$ ipython --no-banner

In [1]: import numpy as np

In [2]: from numpy import linalg as LA

In [3]: np.set_printoptions(precision=2, suppress=True, linewidth=120, legacy="1.25")

In [4]: def rnd(a):
   ...:     return np.round(a, 2) + 0
   ...: 

In [5]: F = np.load("x.npy")

In [6]: print(F)
[[28  0 33  0  0  0  8  0  0 22]
 [ 0  8  0  5  5  1  2  6  5  0]
 [ 0  3  3  0  1  0  3  0  2  0]
 [ 0  3  3  0  1  0  3  0  2  0]
 [ 0  8  0  5  5  1  2  6  5  0]
 [ 0  8  0  5  5  1  2  6  5  0]
 [ 0 28  0 33 21  9  0 34 17  0]
 [ 0 28  0 33 21  9  0 34 17  0]
 [ 0 18  0 19 13  5  0 20 11  0]
 [22  0 27  0  0  0  7  0  0 17]
 [28  0 33  0  0  0  8  0  0 22]
 [ 0 28  0 33 21  9  0 34 17  0]
 [16  0 21  0  0  0  6  0  0 12]
 [22  0 27  0  0  0  7  0  0 17]
 [28  0 33  0  0  0  8  0  0 22]
 [ 4  0  9  0  0  0  4  0  0  2]
 [16  0 21  0  0  0  6  0  0 12]
 [ 0 23  0 26 17  7  0 27 14  0]
 [22  0 27  0  0  0  7  0  0 17]
 [22  0 27  0  0  0  7  0  0 17]
 [16  0 21  0  0  0  6  0  0 12]
 [ 0  3  3  0  1  0  3  0  2  0]
 [ 0 18  0 19 13  5  0 20 11  0]]

In [7]: labels = F[:, 6] > np.median(F[:, 6])

In [8]: f = F[labels].mean(axis=0) - F[~labels].mean(axis=0)

In [9]: print(np.argsort(-np.abs(f).round(6), kind="stable"))
[2 0 9 7 3 1 4 8 6 5]

In [10]: print(((F - F.mean(axis=0)) @ f > 0).astype(int))
[1 0 0 0 0 0 0 0 0 1 1 0 1 1 1 1 1 0 1 1 1 0 0]

In [11]: print((((F - F.mean(axis=0)) @ f > 0) == labels).mean())
1.0

In [12]: Xs = F - F.mean(axis=0)

In [13]: evecs = LA.svd(Xs)[2][:6]

In [14]: out = Xs - Xs @ evecs.T @ evecs

In [15]: print(rnd(out.std(axis=0)))
[0. 0. 0. 0. 0. 0. 0. 0. 0. 0.]

In [16]: print(rnd(LA.norm(out) / LA.norm(Xs)))
0.0

In [17]: print(LA.norm(out, axis=1).round(6).argmax())
0

In [18]: print(rnd((Xs @ evecs.T).std(axis=0)))
[27.04 12.94  1.09  0.32  0.23  0.  ]

In [19]: Xs = F - F.mean(axis=0)

In [20]: left, sigma, Vt = LA.svd(Xs, full_matrices=False)

In [21]: print(rnd(Xs.mean(axis=0)))
[0. 0. 0. 0. 0. 0. 0. 0. 0. 0.]

In [22]: print(rnd(Vt[0] * np.sign(Vt[0, np.abs(Vt[0]).argmax()])))
[-0.35  0.36 -0.43  0.41  0.27  0.11 -0.11  0.43  0.22 -0.27]

In [23]: print(rnd(sigma))
[129.7   62.07   5.23   1.51   1.12   0.     0.     0.     0.     0.  ]

In [24]: print(LA.matrix_rank(Xs))
5

In [25]: rng = np.random.default_rng(557)

In [26]: A = np.eye(6, dtype=int)[rng.permutation(6)]

In [27]: print(A)
[[0 0 0 0 1 0]
 [0 0 0 0 0 1]
 [0 0 1 0 0 0]
 [1 0 0 0 0 0]
 [0 1 0 0 0 0]
 [0 0 0 1 0 0]]

In [28]: left, sigma, Vt = LA.svd(A, full_matrices=False)

In [29]: print(rnd(np.cumsum(sigma ** 2) / np.sum(sigma ** 2)))
[0.17 0.33 0.5  0.67 0.83 1.  ]

In [30]: print(sigma)
[1. 1. 1. 1. 1. 1.]

In [31]: print(Vt @ Vt.T)
[[1. 0. 0. 0. 0. 0.]
 [0. 1. 0. 0. 0. 0.]
 [0. 0. 1. 0. 0. 0.]
 [0. 0. 0. 1. 0. 0.]
 [0. 0. 0. 0. 1. 0.]
 [0. 0. 0. 0. 0. 1.]]

In [32]: print(left.T @ A @ Vt.T)
[[1. 0. 0. 0. 0. 0.]
 [0. 1. 0. 0. 0. 0.]
 [0. 0. 1. 0. 0. 0.]
 [0. 0. 0. 1. 0. 0.]
 [0. 0. 0. 0. 1. 0.]
 [0. 0. 0. 0. 0. 1.]]

In [33]: print(left.T @ left)
[[1. 0. 0. 0. 0. 0.]
 [0. 1. 0. 0. 0. 0.]
 [0. 0. 1. 0. 0. 0.]
 [0. 0. 0. 1. 0. 0.]
 [0. 0. 0. 0. 1. 0.]
 [0. 0. 0. 0. 0. 1.]]

In [34]: print(sigma / sigma[0])
[1. 1. 1. 1. 1. 1.]

In [35]: print(np.allclose(left * sigma @ Vt, A))
True
